$ ipython --no-banner

In [1]: import numpy as np

In [2]: np.set_printoptions(precision=2, suppress=True, linewidth=100, floatmode="fixed")

In [3]: tidy = lambda a: np.round(a, 2) + 0

In [4]: arr = np.load("dump.npy")

In [5]: arr
Out[5]: 
array([[ 6.00, -2.00,  4.00],
       [-2.00,  3.00, -2.00],
       [ 4.00, -2.00,  6.00]])

In [6]: # symmetric, so the eigenvalues are real

In [7]: tidy(np.linalg.eigvals(arr))
Out[7]: array([ 2.00, 11.00,  2.00])

In [8]: np.einsum("ii->", arr)
Out[8]: np.float64(15.0)

In [9]: tidy(np.linalg.det(2 * arr)), tidy(np.linalg.det(arr))
Out[9]: (np.float64(352.0), np.float64(44.0))

In [10]: tidy(np.linalg.det(arr[::-1]))
Out[10]: np.float64(-44.0)

In [11]: np.kron(np.eye(2, dtype=int), arr)
Out[11]: 
array([[ 6.00, -2.00,  4.00,  0.00, -0.00,  0.00],
       [-2.00,  3.00, -2.00, -0.00,  0.00, -0.00],
       [ 4.00, -2.00,  6.00,  0.00, -0.00,  0.00],
       [ 0.00, -0.00,  0.00,  6.00, -2.00,  4.00],
       [-0.00,  0.00, -0.00, -2.00,  3.00, -2.00],
       [ 0.00, -0.00,  0.00,  4.00, -2.00,  6.00]])

In [12]: J = np.minimum.outer(np.arange(1, 4), np.arange(1, 4)) * -3

In [13]: J
Out[13]: 
array([[-3, -3, -3],
       [-3, -6, -6],
       [-3, -6, -9]])

In [14]: # symmetric, so the eigenvalues are real

In [15]: hat = np.triu(np.array([[0, 2, 2], [2, 1, 0], [2, 1, 2]]), 1) + np.eye(3)

In [16]: Y = hat @ J @ np.linalg.inv(hat)

In [17]: tidy(np.poly(Y))
Out[17]: array([ 1.00, 18.00, 45.00, 27.00])

In [18]: [round(float(np.linalg.det(J[:i, :i])), 2) + 0 for i in range(1, 4)]
Out[18]: [-3.0, 9.0, -27.0]

In [19]: x0 = np.array([0, 1, 1])

In [20]: rhs = J @ x0

In [21]: rhs
Out[21]: array([ -6, -12, -15])

In [22]: tidy(np.linalg.solve(J.T, J[1]))
Out[22]: array([0.00, 1.00, 0.00])

In [23]: tidy(np.linalg.solve(J, J[:, 0]))
Out[23]: array([1.00, 0.00, 0.00])

In [24]: tidy(np.linalg.solve(J, rhs))
Out[24]: array([0.00, 1.00, 1.00])

In [25]: tidy(np.linalg.det(J))
Out[25]: np.float64(-27.0)

In [26]: tidy(np.sort(np.abs(np.linalg.eigvals(J))))
Out[26]: array([ 0.92,  1.93, 15.15])

In [27]: r0 = np.array([1, 1])

In [28]: np.correlate(J[0], J[2], "full")
Out[28]: array([27, 45, 54, 27,  9])

In [29]: np.array([np.convolve(row, r0, "same") for row in J])
Out[29]: 
array([[ -3,  -6,  -6],
       [ -3,  -9, -12],
       [ -3,  -9, -15]])

In [30]: X = np.load("block6.npy")

In [31]: X
Out[31]: 
array([[  1,  -2,   2,  -1],
       [ -2,  -5,  -1,   2],
       [ -5,  -8,   1,   3],
       [ -5, -10,   0,   5],
       [ -8,  -9,   2,   5],
       [ -6,  -9,  -1,   5],
       [ -5, -11,   1,   3],
       [ -5,  -8,   4,   4],
       [ -6, -10,   1,   2],
       [ -3,  -9,   4,  -1],
       [ -2, -10,   1,   2],
       [ -1, -11,   1,   3],
       [ -2, -11,   3,   6],
       [ -5, -10,   0,   3],
       [ -8,  -9,   3,   1],
       [ -8,  -7,   5,   4],
       [ -7, -10,   2,   1],
       [ -4,  -7,   0,   0],
       [ -6,  -4,  -1,  -1],
       [ -3,  -6,   0,  -4],
       [ -2,  -4,  -1,  -5],
       [ -3,  -2,   0,  -2],
       [ -6,  -5,  -2,  -4],
       [ -3,  -4,   1,  -7]])

In [32]: Y = np.c_[X[:, :1] @ np.array([[0]]), np.array([2, -3, 3, 1, 2, 3, 0, -3, -3, -3, -1, -1, 1, 2, 2, 3, 0, -1, 2, 0, -1, -1, 2, 3])]

In [33]: Y
Out[33]: 
array([[ 0,  2],
       [ 0, -3],
       [ 0,  3],
       [ 0,  1],
       [ 0,  2],
       [ 0,  3],
       [ 0,  0],
       [ 0, -3],
       [ 0, -3],
       [ 0, -3],
       [ 0, -1],
       [ 0, -1],
       [ 0,  1],
       [ 0,  2],
       [ 0,  2],
       [ 0,  3],
       [ 0,  0],
       [ 0, -1],
       [ 0,  2],
       [ 0,  0],
       [ 0, -1],
       [ 0, -1],
       [ 0,  2],
       [ 0,  3]])

In [34]: np.linalg.matrix_rank(np.c_[X, Y])
Out[34]: np.int64(5)

In [35]: tidy(np.linalg.norm(np.linalg.qr(X)[0].T @ Y, axis=0) ** 2 / ((Y ** 2).sum(axis=0) + 1e-12))
Out[35]: array([0.00, 0.20])

In [36]: tidy(np.linalg.lstsq(X, Y[:, 0])[0])
Out[36]: array([0.00, 0.00, 0.00, 0.00])
